$ python -q
>>> import numpy as np
>>> np.set_printoptions(precision=2, suppress=True, linewidth=200)
>>> X = np.load("data.npy")
>>> print(X)
[[  1  -3   9 -27]
 [  1  -2   4  -8]
 [  1  -1   1  -1]
 [  1   0   0   0]]
>>> # row 0 is much longer than the rest
>>> rng = np.random.default_rng(6897)
>>> z = rng.permutation(4)
>>> Y = X[:, z] * rng.choice([-1, 1], 4)
>>> print(Y)
[[ 3 -9 27  1]
 [ 2 -4  8  1]
 [ 1 -1  1  1]
 [ 0  0  0  1]]
>>> U, _, vt = np.linalg.svd(X.T @ Y)
>>> print(np.round(np.linalg.lstsq(X, Y)[0], 2) + 0)
[[ 0.  0.  0.  1.]
 [-1.  0.  0.  0.]
 [ 0. -1.  0.  0.]
 [ 0.  0. -1.  0.]]
>>> print(z)
[1 2 3 0]
>>> print(np.round(U @ vt, 2) + 0)
[[ 0.  0.  0.  1.]
 [-1.  0.  0.  0.]
 [ 0. -1.  0.  0.]
 [ 0.  0. -1.  0.]]
>>> def softmax(z):
...     e = np.exp(z - z.max(axis=-1, keepdims=True))
...     return e / e.sum(axis=-1, keepdims=True)
... 
>>> print(softmax(X).sum(axis=1))
[1. 1. 1. 1.]
>>> print(softmax(X[3] + 5))
[0.48 0.17 0.17 0.17]
>>> scores = X @ X.T / np.sqrt(4)
>>> print(softmax(scores)[3] @ X)
[ 1.  -1.5  3.5 -9. ]
>>> print(softmax(scores).round(6).argmax(axis=1))
[0 0 0 0]
>>> Y = X[0, 0] * X[1:] - np.outer(X[1:, 0], X[0])
>>> print(Y)
[[ 0  1 -5 19]
 [ 0  2 -8 26]
 [ 0  3 -9 27]]
>>> print(np.linalg.matrix_rank(Y), np.linalg.matrix_rank(X))
3 4
>>> Y = X / np.linalg.norm(X, axis=1, keepdims=True)
>>> C2 = Y @ Y.T
>>> print(np.linalg.norm(Y, axis=1))
[1. 1. 1. 1.]
>>> print(C2[0])
[1.   0.98 0.7  0.03]
>>> print((np.abs(C2) > 0.9).astype(int))
[[1 1 0 0]
 [1 1 0 0]
 [0 0 1 0]
 [0 0 0 1]]
>>> U, sig, vt = np.linalg.svd(X)
>>> print(np.argmax(sig[:-1] / (sig[1:] + 1e-6)) + 1)
1
>>> print(sig)
[30.07  2.24  0.92  0.19]
>>> Y = U[:, :1] @ np.diag(sig[:1]) @ vt[:1]
>>> print(round(np.abs(X - Y).max(), 2))
1.03
>>> print(np.linalg.matrix_rank(X, rtol=0.05))
2
>>> print(round(float(np.linalg.norm(X - Y, 2)), 2), round(float(sig[1]), 2))
2.24 2.24
>>> print(round(float(np.linalg.norm(X - Y) / np.linalg.norm(X)), 2))
0.08
>>> W0 = np.loadtxt("m.csv", delimiter=",")
>>> print(W0)
[[-0.83  2.35 -4.47 -2.44 -3.08  1.53 -1.03]
 [ 0.06  0.98 -3.48 -3.95 -4.64  2.16 -0.72]
 [-1.33 -0.31 -3.59 -3.42 -3.16 -1.34 -0.2 ]
 [ 0.4  -1.83 -1.99 -0.81  1.92  2.09  2.06]
 [ 1.43 -0.65 -1.92 -1.92  3.13  2.45 -0.75]
 [-2.59  0.71 -4.31 -1.8  -3.78  2.23 -0.1 ]
 [-2.87  1.31 -2.39 -2.83 -2.71  0.32 -0.74]
 [ 0.49 -1.53 -1.03  0.36  1.91  1.68  0.21]
 [ 0.77 -0.42 -0.58  0.14  2.95  2.4   0.84]
 [-0.7   2.11 -4.53 -3.02 -2.56  0.72 -2.76]
 [ 1.08 -1.58 -2.47  0.65  1.85  1.43  1.47]
 [-0.69  2.15 -4.43 -4.01 -4.01  2.43  0.12]
 [ 0.18  0.2  -1.05  0.9   3.14  4.32  1.24]
 [ 1.39 -1.26 -2.68 -0.21  0.83  0.86  0.3 ]
 [-0.5   0.89 -5.14 -5.63 -2.16  1.41 -0.79]
 [-0.25 -0.54 -1.81 -2.12  3.34  1.83  0.18]
 [ 0.36  1.49 -4.33 -3.55 -1.03  0.45 -0.94]
 [-1.66  4.81 -3.18 -3.21 -1.05  0.61 -2.17]
 [-0.85  1.11 -3.55 -3.94 -3.2   1.6  -2.2 ]
 [ 0.8  -1.97 -3.15 -1.34  1.82  1.02 -0.52]
 [-1.75  1.6  -4.34 -3.07 -3.06  2.08 -1.64]
 [ 0.4  -0.5  -2.49  0.83  1.95  1.64  0.41]
 [-0.52  1.29 -5.06 -4.77 -4.12  1.43 -1.07]
 [ 0.66 -0.24 -0.91 -0.71  2.22  3.37 -1.37]
 [ 1.43 -2.79 -0.82  0.84  0.71  1.51  0.68]
 [-0.18  0.58 -4.06 -2.29 -1.76 -0.07 -1.65]
 [-1.21  1.83 -4.64 -4.9  -2.66  2.98 -1.15]
 [-1.39  1.28 -5.41 -1.91 -3.29  1.86 -1.69]
 [-0.13 -0.13 -0.65 -0.8   3.79  1.74  0.52]
 [ 2.18  0.19 -0.18 -0.12  1.73  1.13 -0.18]
 [-1.35  0.66 -3.97 -3.3  -3.44  0.54 -0.57]
 [-3.17  0.81 -4.26  0.11 -2.43  2.57 -0.88]
 [ 0.78 -0.15 -2.74 -1.35 -3.28  1.01 -0.7 ]
 [-1.72 -0.34 -4.59 -2.86 -2.12  2.8  -1.66]
 [-1.18  2.72 -3.09 -2.3  -4.27  1.5  -2.24]
 [ 0.55 -1.2  -0.69  1.21  2.87  2.17  1.41]
 [ 2.29  0.03 -1.39 -0.9   1.2   0.69 -0.33]
 [ 0.08  0.11 -1.91 -0.99  0.63  2.12  1.52]
 [ 1.98 -0.29  0.12 -0.38  2.11  1.01 -1.71]
 [ 0.7  -2.05 -0.93 -0.68  2.35  3.2  -1.06]
 [-1.03  0.11 -4.52 -3.55 -2.73 -0.2  -2.96]
 [-1.84  0.48 -6.43 -3.79 -2.14  0.69  0.29]]
>>> Ac = W0 - W0.mean(axis=0)
>>> vecs = np.linalg.svd(Ac)[2][:2]
>>> Y = Ac - Ac @ vecs.T @ vecs
>>> print(np.linalg.norm(Y, axis=1).round(6).argmax())
2
>>> print((Ac @ vecs.T).std(axis=0))
[3.69 1.2 ]
>>> print(round(float(np.linalg.norm(Y) / np.linalg.norm(Ac)), 2))
0.47
>>> print(Y.std(axis=0))
[0.81 0.82 0.72 0.75 0.61 0.97 0.71]
>>> W2 = W0[[34, 19]].astype(float)
>>> for _ in range(3):
...     z = np.linalg.norm(W0[:, None] - W2, axis=-1).argmin(axis=1)
...     W2 = np.array([W0[z == j].mean(axis=0) for j in range(2)])
... 
>>> print(z)
[0 0 0 1 1 0 0 1 1 0 1 0 1 1 0 1 0 0 0 1 0 1 0 1 1 0 0 0 1 1 0 0 0 0 0 1 1 1 1 1 0 0]
>>> print(W2)
[[-1.14  1.24 -4.2  -3.12 -2.9   1.27 -1.19]
 [ 0.86 -0.87 -1.4  -0.32  2.13  1.93  0.26]]
>>> print(np.bincount(z))
[23 19]
>>> print(W2[1] - W2[0])
[ 2.   -2.1   2.8   2.8   5.03  0.66  1.45]
>>> K = np.array([[1.57, -0.07, -0.35, 0.92, -1.33, 1.54, 0.93, -1.07],
...     [-0.07, 1.55, 1.02, 0.04, -0.08, 0.96, 0.82, -0.74],
...     [-0.35, 1.02, -1.28, 0.37, -0.79, 0.15, -1.46, 0.22],
...     [0.92, 0.04, 0.37, -0.74, -0.72, 1.27, -2.28, 1.52],
...     [-1.33, -0.08, -0.79, -0.72, 2.23, 0.47, 1.61, 1.42],
...     [1.54, 0.96, 0.15, 1.27, 0.47, -0.48, 1.35, 0.09],
...     [0.93, 0.82, -1.46, -2.28, 1.61, 1.35, 1.53, 0.2],
...     [-1.07, -0.74, 0.22, 1.52, 1.42, 0.09, 0.2, -0.37]])
>>> Y = K + rng.integers(-2, 3, (8, 7)) @ rng.integers(-2, 3, (7, 8))
>>> print(Y)
[[ -2.43  -0.07   9.65   1.92  -5.33   0.54  -3.07  -4.07]
 [  5.93   9.55  -7.98  -2.96  -1.08  -3.04   1.82  -3.74]
 [ -6.35  -2.98  -3.28   6.37   9.21   3.15  -0.46   3.22]
 [ -2.08   6.04   7.37  -3.74  -5.72  -0.73  -4.28  -5.48]
 [ -9.33   3.92   1.21  -4.72   0.23   5.47   8.61  -1.58]
 [ -8.46   5.96  -2.85   0.27  -5.53   0.52   7.35  -4.91]
 [  6.93   4.82  -4.46 -12.28  -3.39   1.35   5.53  -0.8 ]
 [ -3.07  -3.74  -3.78  -3.48  10.42   9.09  10.2    9.63]]
>>> print(np.linalg.matrix_rank(Y - K, tol=1e-8))
7
>>> print(Y - K)
[[ -4.   0.  10.   1.  -4.  -1.  -4.  -3.]
 [  6.   8.  -9.  -3.  -1.  -4.   1.  -3.]
 [ -6.  -4.  -2.   6.  10.   3.   1.   3.]
 [ -3.   6.   7.  -3.  -5.  -2.  -2.  -7.]
 [ -8.   4.   2.  -4.  -2.   5.   7.  -3.]
 [-10.   5.  -3.  -1.  -6.   1.   6.  -5.]
 [  6.   4.  -3. -10.  -5.   0.   4.  -1.]
 [ -2.  -3.  -4.  -5.   9.   9.  10.  10.]]
>>> blk = np.stack([Y, -2 * Y, Y[::-1]])
>>> print(np.linalg.norm(blk, axis=(1, 2)))
[44.29 88.58 44.29]
>>> print(np.einsum("bij,cij->bc", blk, blk))
[[ 1961.81 -3923.62    59.6 ]
 [-3923.62  7847.24  -119.2 ]
 [   59.6   -119.2   1961.81]]
>>> print(blk.shape)
(3, 8, 8)
>>> w, vecs = np.linalg.eigh(K)
>>> vec = np.array([-2, -1, 1, 0, 2, -1, -2, 0])
>>> print(np.abs(K).sum(axis=1).max(), round(float(np.abs(w).max()), 2))
10.18 5.0
>>> print(vecs * np.abs(w) @ vecs.T)
[[ 2.88  0.43 -0.04 -0.05 -0.84  0.56  0.27 -0.16]
 [ 0.43  2.26 -0.13 -0.22 -0.09  0.35  0.3  -0.06]
 [-0.04 -0.13  2.27  0.53 -0.36 -0.27 -0.22 -0.25]
 [-0.05 -0.22  0.53  3.15 -0.47 -0.54 -0.01 -0.66]
 [-0.84 -0.09 -0.36 -0.47  3.06 -0.03  1.35  0.67]
 [ 0.56  0.35 -0.27 -0.54 -0.03  2.53  0.17  0.06]
 [ 0.27  0.3  -0.22 -0.01  1.35  0.17  3.63 -0.63]
 [-0.16 -0.06 -0.25 -0.66  0.67  0.06 -0.63  2.21]]
>>> blk = np.stack([K, -2 * K, K[::-1]])
>>> print(np.linalg.matrix_rank(blk.reshape(3, -1)))
2
>>> print(np.linalg.matrix_rank(blk))
[8 8 8]
>>> print(blk.shape)
(3, 8, 8)
>>> print(np.linalg.norm(blk, axis=(1, 2)))
[ 8.6 17.2  8.6]
>>> J = np.loadtxt("case8.csv", delimiter=",")
>>> print(J)
[[2.02 4.   2.   0.   0.   4.   1.   3.   4.   3.   4.   4.   2.  ]
 [5.   5.02 4.   0.   2.   3.   1.   2.   1.   3.   5.   2.   4.  ]
 [3.   5.   1.02 4.   0.   4.   4.   3.   0.   5.   4.   1.   5.  ]
 [3.   5.   1.   4.02 5.   3.   2.   0.   3.   0.   0.   5.   1.  ]
 [5.   0.   3.   4.   0.02 3.   3.   2.   5.   4.   5.   3.   4.  ]
 [2.   0.   0.   2.   3.   1.02 2.   1.   1.   3.   3.   2.   2.  ]
 [3.   2.   0.   2.   2.   2.   4.02 4.   1.   5.   2.   3.   4.  ]
 [5.   5.   4.   1.   3.   4.   4.   4.02 3.   0.   4.   0.   3.  ]
 [1.   1.   5.   3.   4.   2.   0.   2.   0.02 1.   2.   1.   1.  ]
 [2.   4.   4.   1.   4.   1.   3.   0.   2.   3.02 4.   5.   0.  ]
 [1.   1.   2.   4.   0.   3.   0.   0.   3.   4.   0.02 2.   1.  ]
 [2.   5.   1.   0.   0.   4.   5.   2.   4.   1.   3.   0.02 5.  ]
 [2.   4.   2.   0.   0.   4.   1.   3.   4.   3.   4.   4.   2.02]]
>>> print(round(float(np.abs(np.linalg.eigvals(J)).max()), 2))
31.74
>>> J.inv()
Traceback (most recent call last):
  File "<python-input-71>", line 1, in <module>
    J.inv()
    ^^^^^
AttributeError: 'numpy.ndarray' object has no attribute 'inv'
>>> assert J == J.T
Traceback (most recent call last):
  File "<python-input-72>", line 1, in <module>
    assert J == J.T
           ^^^^^^^^
ValueError: The truth value of an array with more than one element is ambiguous. Use a.any() or a.all()
